>>> import numpy as np
>>> np.set_printoptions(precision=2, suppress=True, linewidth=160, floatmode="fixed")
>>> A = np.load("x.npy")
>>> A
array([[ 0.89,  0.32, -0.32],
       [ 0.32,  0.05,  0.95],
       [-0.32,  0.95,  0.05]])
>>> # columns are unit length and at right angles
>>> w, evecs = np.linalg.eigvalsh(A)
Traceback (most recent call last):
  File "<python-input-5>", line 1, in <module>
    w, evecs = np.linalg.eigvalsh(A)
    ^^^^^^^^
ValueError: too many values to unpack (expected 2)
>>> w, evecs = np.linalg.eigh(A)
>>> (w > 1e-8).sum(), (w < -1e-8).sum()
(np.int64(2), np.int64(1))
>>> np.linalg.eigvalsh(A @ A)
array([1.00, 1.00, 1.00])
>>> np.linalg.svd(A, compute_uv=False)
array([1.00, 1.00, 1.00])
>>> np.round(evecs.T @ A @ evecs, 2) + 0
array([[-1.00,  0.00,  0.00],
       [ 0.00,  1.00,  0.00],
       [ 0.00,  0.00,  1.00]])
>>> w
array([-1.00,  1.00,  1.00])
>>> np.linalg.eigvalsh(A + 4 * np.eye(3))
array([3.00, 5.00, 5.00])
>>> np.linalg.norm(A, axis=0)
array([1.00, 1.00, 1.00])
>>> np.round(np.linalg.norm(A) ** 2 / np.linalg.norm(A, 2) ** 2, 2)
np.float64(3.0)
>>> A[2] @ A[0]
np.float64(0.0)
>>> u = np.array([3, 1, 2])
>>> M2 = A + np.outer(u, np.eye(3)[1])
>>> np.linalg.matrix_rank(M2 - A)
np.int64(1)
>>> round(np.linalg.det(M2) / np.linalg.det(A), 2), round(1 + np.linalg.solve(A, u)[1], 2)
(np.float64(3.89), np.float64(3.89))
>>> M2
array([[ 0.89,  3.32, -0.32],
       [ 0.32,  1.05,  0.95],
       [-0.32,  2.95,  0.05]])
>>> np.linalg.matrix_rank(np.linalg.inv(M2) - np.linalg.inv(A), tol=1e-8)
np.int64(1)
>>> t3 = np.stack([M2, 2 * M2, M2[::-1]])
>>> np.linalg.matrix_rank(t3.reshape(3, -1))
np.int64(2)
>>> np.linalg.matrix_rank(t3)
array([3, 3, 3])
>>> t3.shape
(3, 3, 3)
>>> w, evecs = np.linalg.eig(A)
>>> np.sort(np.linalg.eigvals(A.T))
array([-1.00,  1.00,  1.00])
>>> np.round(A @ evecs[:, 0] - w[0] * evecs[:, 0], 2) + 0
array([0.00, 0.00, 0.00])
>>> X = np.load("run2.npy")
>>> X
array([[-0.97, -0.99,  0.36,  0.97,  0.99],
       [ 0.80, -1.00, -1.00, -0.98,  0.97],
       [ 0.37, -0.62, -0.07,  0.44, -0.54],
       [-0.97, -0.98,  0.99,  1.00,  0.99],
       [-0.12,  0.48,  0.89,  0.67, -0.06],
       [-0.18, -0.99, -1.00,  0.98, -1.00],
       [-0.60, -0.96, -0.24,  0.02,  0.99],
       [-0.96,  0.16,  0.26,  0.41,  0.98],
       [ 0.93,  0.80,  1.00, -0.93,  0.83],
       [ 0.87,  0.98, -0.88, -1.00,  0.33],
       [-0.55,  0.95,  0.83,  0.35, -0.08],
       [ 0.91,  1.00,  0.58, -0.77, -1.00],
       [-0.90, -1.00, -1.00,  0.25,  1.00],
       [-0.99,  0.41,  0.56,  0.85,  0.99],
       [-0.92,  0.65,  0.99,  1.00, -0.45]])
>>> Ac = X - X.mean(axis=0)
>>> left, sv, vt = np.linalg.svd(Ac, full_matrices=False)
>>> (np.sign(left[:, 0]) == np.sign(left[0, 0])).astype(int)
array([1, 0, 0, 1, 0, 1, 1, 1, 0, 0, 0, 0, 1, 1, 1])
>>> np.searchsorted(np.cumsum(sv ** 2) / (sv ** 2).sum(), 0.9) + 1
np.int64(3)
>>> np.abs(vt[0]).argmax()
np.int64(0)
>>> sv
array([4.35, 3.81, 2.86, 1.65, 0.64])
>>> np.linalg.matrix_rank(Ac)
np.int64(5)
>>> W1 = np.array([[-1, -9, -9, -1],
...     [3, 5, 9, -6],
...     [-3, 2, -7, -5],
...     [-2, 4, -2, 5],
...     [-4, -5, 3, 4]])
>>> coef = np.array([5, 2, 1, -1])
>>> H = np.maximum(X @ W1 + coef, 0)
>>> np.linalg.matrix_rank(H)
np.int64(4)
>>> cent = np.array([[2, 2, 5], [6, 9, 3], [9, 5, 5], [2, 9, 8]])
>>> (H @ cent).round(6).argmax(axis=1)
array([1, 1, 2, 1, 1, 1, 1, 1, 2, 0, 1, 2, 1, 1, 1])
>>> D = np.linalg.norm(X[:, None] - X[None], axis=-1)
>>> D.shape
(15, 15)
>>> D[:5, :5]
array([[0.00, 2.96, 2.18, 0.63, 2.09],
       [2.96, 0.00, 2.34, 3.32, 3.22],
       [2.18, 2.34, 0.00, 2.39, 1.63],
       [0.63, 3.32, 2.39, 0.00, 2.02],
       [2.09, 3.22, 1.63, 2.02, 0.00]])
>>> (D + 1e9 * np.eye(15)).round(6).argmin(axis=1)
array([ 3,  6,  5,  0, 10,  2, 12, 13, 11,  8,  4,  8,  6,  7, 10])
>>> np.flatnonzero(D[5] < D.mean() / 2)
array([5])
>>> np.unravel_index(D.round(6).argmax(), D.shape)
(np.int64(1), np.int64(14))
>>> np.linalg.matrix_rank(D ** 2)
np.int64(7)
>>> D.mean(axis=1).argmax()
np.int64(11)
>>> def softmax(z):
...     e = np.exp(z - z.max(axis=-1, keepdims=True))
...     return e / e.sum(axis=-1, keepdims=True)
... 
>>> softmax(X[3] + 3)
array([0.04, 0.04, 0.30, 0.31, 0.30])
>>> softmax(X).sum(axis=1)
array([1.00, 1.00, 1.00, 1.00, 1.00, 1.00, 1.00, 1.00, 1.00, 1.00, 1.00, 1.00, 1.00, 1.00, 1.00])
>>> S = X @ X.T / np.sqrt(5)
>>> softmax(S).round(6).argmax(axis=1)
array([ 3,  1,  5,  3, 14,  5, 12, 13,  8,  9, 14, 11, 12, 13, 14])
>>> feats = np.load("sample6.npy")
>>> feats
array([[-3, -2, -3, -3,  1],
       [-2, -3, -2, -3, -3],
       [-3, -2, -3, -2, -3],
       [-3, -3, -2, -3, -2],
       [ 1, -3, -3, -2, -3]])
>>> vec = np.array([3, 0, 1, 3, 1])
>>> (feats * vec).sum(axis=1)
array([-20, -20, -21, -22,  -9])
>>> np.linalg.norm(feats @ vec) <= np.linalg.norm(feats, 2) * np.linalg.norm(vec) + 1e-9
np.True_
>>> np.einsum("ij,j->i", feats, vec)
array([-20, -20, -21, -22,  -9])
>>> feats @ vec
array([-20, -20, -21, -22,  -9])
>>> feats @ np.eye(5)[3]
array([-3.00, -3.00, -2.00, -3.00, -2.00])
>>> (feats @ vec).argmax()
np.int64(4)
>>> np.sign((feats @ vec).round(6))
array([-1, -1, -1, -1, -1])
>>> feats * vec
array([[-9,  0, -3, -9,  1],
       [-6,  0, -2, -9, -3],
       [-9,  0, -3, -6, -3],
       [-9,  0, -2, -9, -2],
       [ 3,  0, -3, -6, -3]])
>>> feats @ np.ones(5)
array([-10.00, -13.00, -13.00, -13.00, -10.00])
